$ ipython --no-banner

In [1]: import numpy as np

In [2]: from numpy import linalg as LA

In [3]: np.set_printoptions(precision=1, suppress=True, linewidth=120)

In [4]: W0 = np.load("arr.npy")

In [5]: W0
Out[5]: 
array([[ 5,  3, -5,  5],
       [ 5,  5,  3, -5],
       [-5,  5,  5,  3],
       [ 3, -5,  5,  5]])

In [6]: other = W0 / np.sqrt((W0 ** 2).mean(axis=1, keepdims=True))

In [7]: LA.matrix_rank(W0 - W0.mean(axis=1, keepdims=True))
Out[7]: np.int64(3)

In [8]: other[3]
Out[8]: array([ 0.7, -1.1,  1.1,  1.1])

In [9]: rng = np.random.default_rng(897)

In [10]: idx = rng.permutation(4)

In [11]: other = W0[:, idx] * rng.choice([-1, 1], 4)

In [12]: other
Out[12]: 
array([[ 5, -5,  5, -3],
       [-3, -5, -5, -5],
       [-5,  5,  3, -5],
       [-5, -3,  5,  5]])

In [13]: U, _, VT = LA.svd(W0.T @ other)

In [14]: np.round(LA.lstsq(W0, other)[0], 1) + 0
Out[14]: 
array([[ 0., -1.,  0.,  0.],
       [ 0.,  0.,  0., -1.],
       [-1.,  0.,  0.,  0.],
       [ 0.,  0.,  1.,  0.]])

In [15]: f = np.array([-2, 2, -2])

In [16]: np.array([np.convolve(row, f, "same") for row in W0])
Out[16]: 
array([[  4,   6, -26,  20],
       [  0,  -6,   6, -16],
       [-20,  10,  -6,  -4],
       [ 16, -26,  10,   0]])

In [17]: np.polyval(f, W0[2])
Out[17]: array([-62, -42, -42, -14])

In [18]: other = W0 / LA.norm(W0, axis=1, keepdims=True)

In [19]: G = other @ other.T

In [20]: G[1].round(1) + 0
Out[20]: array([ 0. ,  1. ,  0. , -0.2])

In [21]: G.round(1) + 0
Out[21]: 
array([[ 1. ,  0. , -0.2,  0. ],
       [ 0. ,  1. ,  0. , -0.2],
       [-0.2,  0. ,  1. ,  0. ],
       [ 0. , -0.2,  0. ,  1. ]])
